% ipython --no-banner

In [1]: import numpy as np

In [2]: import numpy.linalg as la

In [3]: np.set_printoptions(precision=2, suppress=True, linewidth=100, sign=" ")

In [4]: def tidy(a):
   ...:     return np.round(a, 2) + 0
   ...: 

In [5]: M = np.load("mat.npy")

In [6]: M
Out[6]: 
array([[-3., -2.,  0., -6.],
       [-4., -1., -4.,  0.],
       [ 4.,  2.,  1.,  6.],
       [ 0.,  0.,  0.,  3.]])

In [7]: M.sum(axis=0)
Out[7]: array([-3., -1., -3.,  3.])

In [8]: np.count_nonzero(M)
Out[8]: np.int64(11)

In [9]: M.shape
Out[9]: (4, 4)

In [10]: np.abs(M).max()
Out[10]: np.float64(6.0)

In [11]: M.sum(axis=1)
Out[11]: array([-11.,  -9.,  13.,   3.])

In [12]: np.unravel_index(np.abs(M).argmax(), M.shape)
Out[12]: (np.int64(0), np.int64(3))

In [13]: np.diff(M, axis=0)
Out[13]: 
array([[-1.,  1., -4.,  6.],
       [ 8.,  3.,  5.,  6.],
       [-4., -2., -1., -3.]])

In [14]: M[4]
Traceback (most recent call last):
  Cell In[14], line 1
    M[4]
IndexError: index 4 is out of bounds for axis 0 with size 4


In [15]: mat = np.load("case12.npy")

In [16]: mat
Out[16]: 
array([[-3., -1.,  0.,  0.],
       [-1., -1., -1.,  0.],
       [ 0., -1., -3., -1.],
       [ 0.,  0., -1., -2.]])

In [17]: rng = np.random.default_rng(7603)

In [18]: labels = rng.permutation(4)

In [19]: out = mat[:, labels] * rng.choice([-1, 1], 4)

In [20]: out
Out[20]: 
array([[-1.,  0.,  0., -3.],
       [-1., -1.,  0., -1.],
       [-1., -3., -1.,  0.],
       [ 0., -1., -2.,  0.]])

In [21]: U, _, VT = la.svd(mat.T @ out)

In [22]: labels
Out[22]: array([ 1,  2,  3,  0])

In [23]: tidy(la.lstsq(mat, out)[0])
Out[23]: 
array([[ 0.,  0.,  0.,  1.],
       [ 1.,  0.,  0.,  0.],
       [ 0.,  1.,  0.,  0.],
       [ 0.,  0.,  1.,  0.]])

In [24]: tidy(la.matrix_power(mat, 3))
Out[24]: 
array([[-34., -15.,  -7.,  -1.],
       [-15., -11., -16.,  -6.],
       [ -7., -16., -42., -21.],
       [ -1.,  -6., -21., -15.]])

In [25]: la.determinant(mat)
Traceback (most recent call last):
  Cell In[25], line 1
    la.determinant(mat)
AttributeError: module 'numpy.linalg' has no attribute 'determinant'


In [26]: tidy(np.abs(la.eigvals(mat)).max())
Out[26]: np.float64(4.0)

In [27]: mat.inv()
Traceback (most recent call last):
  Cell In[27], line 1
    mat.inv()
AttributeError: 'numpy.ndarray' object has no attribute 'inv'


In [28]: proj = np.triu(np.array([[0, 3, 2, 0], [-1, -1, -3, 3], [-3, 2, 3, 2], [1, 2, 2, 2]]), 1) + np.eye(4)

In [29]: out = proj @ mat @ la.inv(proj)

In [30]: proj @ mat - mat @ proj
Out[30]: 
array([[-3.,  4., -6.,  1.],
       [ 0.,  6.,  5.,  2.],
       [ 0.,  0., -5.,  5.],
       [ 0.,  0.,  0.,  2.]])

In [31]: tidy(np.poly(out))
Out[31]: array([  1.,   9.,  26.,  25.,   4.])

In [32]: tidy(la.det(out))
Out[32]: np.float64(4.0)

In [33]: out
Out[33]: 
array([[  -6.,   12.,   39., -116.],
       [  -1.,    5.,   22.,  -62.],
       [   0.,   -1.,   -8.,   14.],
       [   0.,    0.,   -1.,    0.]])

In [34]: tidy(la.eigvals(out))
Out[34]: array([-0.2 , -1.55, -4.  , -3.25])

In [35]: tidy(np.poly(out))
Out[35]: array([  1.,   9.,  26.,  25.,   4.])

In [36]: np.einsum("ii->", out)
Out[36]: np.float64(-9.0)

In [37]: tidy(la.det(out[::-1]))
Out[37]: np.float64(4.0)

In [38]: tidy(la.det(M.T))
Out[38]: np.float64(9.0)

In [39]: tidy(la.eigvals(M).sum().real)
Out[39]: np.float64(0.0)

In [40]: feats = np.load("a.npy")

In [41]: feats
Out[41]: 
array([[ 1,  5, -3, -5,  1,  4],
       [-3,  1, -5, -3,  3, -2],
       [-3,  4, -1,  5, -5,  1],
       [-1,  3, -4,  5, -5,  3]])

In [42]: out = feats / la.norm(feats, axis=1, keepdims=True)

In [43]: gram = out @ out.T

In [44]: tidy(gram)
Out[44]: 
array([[ 1.  ,  0.41, -0.08,  0.1 ],
       [ 0.41,  1.  , -0.21, -0.14],
       [-0.08, -0.21,  1.  ,  0.89],
       [ 0.1 , -0.14,  0.89,  1.  ]])

In [45]: tidy(np.degrees(np.arccos(np.clip(gram[2, 0], -1, 1))))
Out[45]: np.float64(94.47)

In [46]: u, g = feats[2], feats[3]

In [47]: u @ g
Out[47]: np.int64(72)

In [48]: pr = (u @ g) / (u @ u) * u

In [49]: tidy(pr)
Out[49]: array([-2.81,  3.74, -0.94,  4.68, -4.68,  0.94])

In [50]: tidy(la.norm(u + g) ** 2 + la.norm(u - g) ** 2)
Out[50]: np.float64(324.0)

In [51]: out = feats / np.sqrt((feats ** 2).mean(axis=1, keepdims=True))

In [52]: tidy(la.norm(out, axis=1))
Out[52]: array([ 2.45,  2.45,  2.45,  2.45])

In [53]: tidy(out[1])
Out[53]: array([-0.97,  0.32, -1.62, -0.97,  0.97, -0.65])

In [54]: out = np.array([[2, 2, -2],
    ...:     [1, -3, 1],
    ...:     [-2, 3, -3],
    ...:     [0, 3, 1],
    ...:     [3, 2, -3],
    ...:     [1, -1, 2]])

In [55]: np.einsum("ik,kj->ji", feats, out)
Out[55]: 
array([[ 20,  12, -14,  -3],
       [-39, -25, -17, -21],
       [ 12,   6,  35,  43]])

In [56]: np.einsum("ij->j", feats)
Out[56]: array([ -6,  13, -13,   2,  -6,   6])

In [57]: blk = np.stack([feats, -1 * feats, feats[::-1]])

In [58]: (blk @ feats.T).shape
Out[58]: (3, 4, 4)

In [59]: la.matrix_rank(blk.reshape(3, -1))
Out[59]: np.int64(2)

In [60]: la.matrix_rank(blk)
Out[60]: array([ 4,  4,  4])

In [61]: F = np.array([[-0.8, -10.0, 0.1, -1.8],
    ...:     [0.1, -3.5, 0.2, 0.8],
    ...:     [0.0, 1.0, 1.8, 1.0],
    ...:     [0.3, -5.5, -0.3, -1.6]])

In [62]: x0 = np.array([1, 3, -1, 3])

In [63]: y = F @ x0

In [64]: b, lr = np.zeros(4), 1 / la.norm(F, 2) ** 2

In [65]: for i in range(300):
    ...:     b -= lr * F.T @ (F @ b - y)
    ...:     if i % 50 == 0: print(i, round(la.norm(F @ b - y), 2))
    ...: 
0 3.44
50 1.95
100 1.26
150 0.83
200 0.55
250 0.37

In [66]: tidy(la.cond(F))
Out[66]: np.float64(18.04)

In [67]: tidy(b)
Out[67]: array([ 0.79,  3.03, -0.9 ,  2.88])

In [68]: blk = np.stack([F, -3 * F, F[::-1]])

In [69]: tidy(la.norm(blk, axis=(1, 2)))
Out[69]: array([ 12.45,  37.36,  12.45])

In [70]: la.matrix_rank(blk.reshape(3, -1))
Out[70]: np.int64(2)

In [71]: la.matrix_rank(blk)
Out[71]: array([ 4,  4,  4])

In [72]: assert F == F.T
Traceback (most recent call last):
  Cell In[72], line 1
    assert F == F.T
ValueError: The truth value of an array with more than one element is ambiguous. Use a.any() or a.all()


In [73]: (F + F.T) / 2
Out[73]: 
array([[-0.8 , -4.95,  0.05, -0.75],
       [-4.95, -3.5 ,  0.6 , -2.35],
       [ 0.05,  0.6 ,  1.8 ,  0.35],
       [-0.75, -2.35,  0.35, -1.6 ]])

In [74]: tidy(la.det(F))
Out[74]: np.float64(-20.92)

In [75]: C = np.sign(np.array([[1, 0, 1, 1], [1, 2, 1, 0], [1, -1, 1, -2], [0, 1, 1, 2]]))

In [76]: out = (np.tril(C, -1) + np.eye(4)) @ (np.triu(C, 1) + np.eye(4))

In [77]: vals = np.array([-3, 1, -1, -3])

In [78]: m1 = np.rint(out * vals @ la.inv(out)) + 0

In [79]: m1
Out[79]: 
array([[ -1.,  -2.,   0.,   2.],
       [ -4.,   1.,   0.,   0.],
       [ 10., -10.,  -3.,   6.],
       [ -4.,   4.,   0.,  -3.]])

In [80]: U, sv, VT = la.svd(m1)

In [81]: tidy(sv)
Out[81]: array([ 17.23,   3.67,   1.33,   0.11])

In [82]: out = U[:, :3] @ np.diag(sv[:3]) @ VT[:3]

In [83]: la.matrix_rank(out)
Out[83]: np.int64(3)

In [84]: tidy(np.abs(m1 - out).max())
Out[84]: np.float64(0.05)

In [85]: tidy(out)
Out[85]: 
array([[ -0.99,  -1.96,  -0.02,   2.05],
       [ -4.01,   0.96,   0.02,  -0.05],
       [ 10.  , -10.  ,  -3.  ,   6.  ],
       [ -3.99,   4.03,  -0.01,  -2.97]])

In [86]: tidy(la.norm(m1 - out, 2)), tidy(sv[3])
Out[86]: (np.float64(0.11), np.float64(0.11))
